>>> import numpy as np
>>> np.set_printoptions(precision=1, suppress=True, linewidth=120)
>>> W0 = np.loadtxt("m.csv", delimiter=",")
>>> W0
array([[ -3.7,  -0.7,  -9.6,   3.6],
       [ -6.3,  -6.8,  -4. ,  10.9],
       [  8.2,   1.3,  -1.9,  -2.5],
       [-17.1,   3.6,  -3.7, -22.5],
       [ 10.4,   9.7,  12.6,   5.4],
       [-23. ,   1.5,  -1. ,   5.9],
       [ 15.8,   1.7,  13.9,   9.8],
       [ -2.2,  17.1,   1.9,  -5. ],
       [ -0.9,   1.8,  -6.8,  -3.1],
       [ -4.6,  14.7,   1.9,   3.8],
       [  7.1,  -0.8,  -6.7,  -1.5],
       [ -2.6,   4.3,   3.9,   2.7],
       [-13.7,  -2. ,   5. ,  -0.5],
       [  3.2,   9.8, -15.2,   7.8],
       [ -0.7, -10.8,  -3.9,   0.2],
       [ 19.6,  11.6,  -1.7, -11. ],
       [ -9.8, -10. ,   6.9,   1.7],
       [ -3.6,  -2.3,   2.6,  -7.4],
       [ -1.7,   2.6,  -3.1,   0.4],
       [ 12.4,  -2.8,  -6.3,   4.2],
       [ -2.7,  -8.4, -10.5,  10. ],
       [ -1.7,   4.3,   8.6,  20.4],
       [ -9.4,   2. ,  -8.8,  -8.5],
       [ -5.5,  -4.9,  -3.2, -11.8],
       [ 10.7, -11.6,   3.9,  11.7],
       [ -2.4,   1.2,   5.5,  -3.9],
       [  6.2,  -0.2,   6.5,   1.7],
       [  3.6,   6.3,   1.7,   7.7],
       [ -7.2,   6.9,  -2. , -10.4]])
>>> hat = W0 @ np.linalg.solve(W0.T @ W0, W0.T)
>>> np.trace(hat)
np.float64(4.0)
>>> hat @ W0[:, 1]
array([ -0.7,  -6.8,   1.3,   3.6,   9.7,   1.5,   1.7,  17.1,   1.8,  14.7,  -0.8,   4.3,  -2. ,   9.8, -10.8,  11.6,
       -10. ,  -2.3,   2.6,  -2.8,  -8.4,   4.3,   2. ,  -4.9, -11.6,   1.2,  -0.2,   6.3,   6.9])
>>> np.linalg.matrix_rank(np.eye(29) - hat)
np.int64(25)
>>> np.allclose(hat @ hat, hat)
True
>>> np.round(np.linalg.eigvalsh(hat), 1) + 0
array([0., 0., 0., 0., 0., 0., 0., 0., 0., 0., 0., 0., 0., 0., 0., 0., 0., 0., 0., 0., 0., 0., 0., 0., 0., 1., 1., 1.,
       1.])
>>> feats = np.diag(np.array([-1, 1, 2, 2, 3])) + -3 * np.eye(5, k=1) + -3 * np.eye(5, k=-1)
>>> feats
array([[-1., -3.,  0.,  0.,  0.],
       [-3.,  1., -3.,  0.,  0.],
       [ 0., -3.,  2., -3.,  0.],
       [ 0.,  0., -3.,  2., -3.],
       [ 0.,  0.,  0., -3.,  3.]])
>>> # equal to its transpose
>>> feats - feats[0]
array([[ 0.,  0.,  0.,  0.,  0.],
       [-2.,  4., -3.,  0.,  0.],
       [ 1.,  0.,  2., -3.,  0.],
       [ 1.,  3., -3.,  2., -3.],
       [ 1.,  3.,  0., -3.,  3.]])
>>> feats.mean(axis=0)
array([-0.8, -1. , -0.8, -0.8,  0. ])
>>> np.linalg.matrix_rank(feats)
np.int64(5)
>>> ev, vecs = np.linalg.eigh(feats)
>>> x = np.array([0, 3, -4, 4, 5])
>>> round(x @ feats @ x / (x @ x), 1), np.round(ev[0], 1), round(ev[-1], 1)
(np.float64(3.0), np.float64(-4.1), np.float64(7.0))
>>> np.linalg.eigvalsh(feats[1:, 1:])
array([-2.9,  0.1,  3.9,  6.9])
>>> vecs * np.maximum(ev, 0) @ vecs.T
array([[ 0.9, -1.4,  0.7,  0.1, -0.1],
       [-1.4,  2.5, -2. ,  0.5,  0.2],
       [ 0.7, -2. ,  3. , -2.1,  0.5],
       [ 0.1,  0.5, -2.1,  3. , -2.4],
       [-0.1,  0.2,  0.5, -2.4,  3.3]])
>>> (np.sign(vecs[:, -1].round(6)) == np.sign(vecs[0, -1].round(6))).astype(int)
array([1, 0, 1, 0, 1])
>>> x @ feats @ x
np.float64(196.0)
>>> mat = np.load("x.npy")
>>> mat
array([[0, 3, 2],
       [3, 0, 1],
       [2, 1, 4]])
>>> # equal to its transpose
>>> round(np.linalg.eigvalsh(mat).min(), 1)
np.float64(-3.1)
>>> ev, vecs = np.linalg.eig(feats)
>>> np.round(feats @ vecs[:, 0] - ev[0] * vecs[:, 0], 1) + 0
array([0., 0., 0., 0., 0.])
>>> np.allclose(mat, mat.T)
True
>>> np.round(np.abs(np.linalg.eigvals(mat)).max(), 1)
np.float64(5.7)
>>> (mat - mat.T) / 2
array([[0., 0., 0.],
       [0., 0., 0.],
       [0., 0., 0.]])
>>> np.allclose(mat @ mat.T, mat.T @ mat)
True
>>> B = np.c_[W0[:, :1] @ np.array([[1]]), np.array([5, 2, 2, 5, 4, 5, 4, 1, 1, 1, 0, 5, 1, 5, 2, 1, 5, 1, 5, 5, 1, 3, 2, 4, 0, 0, 4, 1, 0])]
>>> B
array([[ -3.7,   5. ],
       [ -6.3,   2. ],
       [  8.2,   2. ],
       [-17.1,   5. ],
       [ 10.4,   4. ],
       [-23. ,   5. ],
       [ 15.8,   4. ],
       [ -2.2,   1. ],
       [ -0.9,   1. ],
       [ -4.6,   1. ],
       [  7.1,   0. ],
       [ -2.6,   5. ],
       [-13.7,   1. ],
       [  3.2,   5. ],
       [ -0.7,   2. ],
       [ 19.6,   1. ],
       [ -9.8,   5. ],
       [ -3.6,   1. ],
       [ -1.7,   5. ],
       [ 12.4,   5. ],
       [ -2.7,   1. ],
       [ -1.7,   3. ],
       [ -9.4,   2. ],
       [ -5.5,   4. ],
       [ 10.7,   0. ],
       [ -2.4,   0. ],
       [  6.2,   4. ],
       [  3.6,   1. ],
       [ -7.2,   0. ]])
>>> np.linalg.matrix_rank(B)
np.int64(2)
>>> np.round(np.linalg.lstsq(W0, B[:, 0])[0], 1) + 0
array([1., 0., 0., 0.])
>>> np.linalg.norm(np.linalg.qr(W0)[0].T @ B, axis=0) ** 2 / ((B ** 2).sum(axis=0) + 1e-12)
array([1. , 0.1])
>>> np.round(np.linalg.norm(B - W0 @ np.linalg.lstsq(W0, B)[0], axis=0), 1) + 0
array([ 0. , 16.5])
>>> np.linalg.matrix_rank(np.c_[W0, B])
np.int64(5)
>>> M = np.load("w.npy")
>>> M
array([[ 0,  0,  0],
       [ 0, -4, -2],
       [-2, -4,  2],
       [ 0,  0,  0],
       [-1, -6, -1]])
>>> B = mat / np.sqrt((mat ** 2).mean(axis=1, keepdims=True))
>>> mat - mat.mean(axis=1, keepdims=True)
array([[-1.7,  1.3,  0.3],
       [ 1.7, -1.3, -0.3],
       [-0.3, -1.3,  1.7]])
>>> np.linalg.norm(B, axis=1)
array([1.7, 1.7, 1.7])
>>> np.linalg.matrix_rank(B) == np.linalg.matrix_rank(mat)
np.True_
